% ipython --no-banner

In [1]: import numpy as np

In [2]: np.set_printoptions(precision=3, suppress=True, linewidth=200, sign=" ")

In [3]: K = np.loadtxt("run16.csv", delimiter=",")

In [4]: K
Out[4]: 
array([[ 10.,   6.,   1.,   5.,   5.,   9.,   6.,  11.,   6.,   7.],
       [  6.,   4.,   0.,   2.,   2.,   4.,   4.,   6.,   2.,   4.],
       [  1.,   0.,   1.,   2.,   2.,   3.,   0.,   2.,   3.,   1.],
       [  5.,   2.,   2.,   5.,   5.,   8.,   2.,   7.,   7.,   4.],
       [  5.,   2.,   2.,   5.,   5.,   8.,   2.,   7.,   7.,   4.],
       [  9.,   4.,   3.,   8.,   8.,  13.,   4.,  12.,  11.,   7.],
       [  6.,   4.,   0.,   2.,   2.,   4.,   4.,   6.,   2.,   4.],
       [ 11.,   6.,   2.,   7.,   7.,  12.,   6.,  13.,   9.,   8.],
       [  6.,   2.,   3.,   7.,   7.,  11.,   2.,   9.,  10.,   5.],
       [  7.,   4.,   1.,   4.,   4.,   7.,   4.,   8.,   5.,   5.]])

In [5]: ev, evecs = np.linalg.eigh(K)

In [6]: (ev > 1e-8).sum(), (ev < -1e-8).sum()
Out[6]: (np.int64(2), np.int64(0))

In [7]: np.unique(ev.round(6) + 0, return_counts=True)[1]
Out[7]: array([ 8,  1,  1])

In [8]: np.linalg.eigvalsh(K + 4 * np.eye(10))
Out[8]: array([  4.   ,   4.   ,   4.   ,   4.   ,   4.   ,   4.   ,   4.   ,   4.   ,  14.917,  63.083])

In [9]: np.round(evecs.T @ K @ evecs, 3) + 0
Out[9]: 
array([[  0.   ,   0.   ,   0.   ,   0.   ,   0.   ,   0.   ,   0.   ,   0.   ,   0.   ,   0.   ],
       [  0.   ,   0.   ,   0.   ,   0.   ,   0.   ,   0.   ,   0.   ,   0.   ,   0.   ,   0.   ],
       [  0.   ,   0.   ,   0.   ,   0.   ,   0.   ,   0.   ,   0.   ,   0.   ,   0.   ,   0.   ],
       [  0.   ,   0.   ,   0.   ,   0.   ,   0.   ,   0.   ,   0.   ,   0.   ,   0.   ,   0.   ],
       [  0.   ,   0.   ,   0.   ,   0.   ,   0.   ,   0.   ,   0.   ,   0.   ,   0.   ,   0.   ],
       [  0.   ,   0.   ,   0.   ,   0.   ,   0.   ,   0.   ,   0.   ,   0.   ,   0.   ,   0.   ],
       [  0.   ,   0.   ,   0.   ,   0.   ,   0.   ,   0.   ,   0.   ,   0.   ,   0.   ,   0.   ],
       [  0.   ,   0.   ,   0.   ,   0.   ,   0.   ,   0.   ,   0.   ,   0.   ,   0.   ,   0.   ],
       [  0.   ,   0.   ,   0.   ,   0.   ,   0.   ,   0.   ,   0.   ,   0.   ,  10.917,   0.   ],
       [  0.   ,   0.   ,   0.   ,   0.   ,   0.   ,   0.   ,   0.   ,   0.   ,   0.   ,  59.083]])
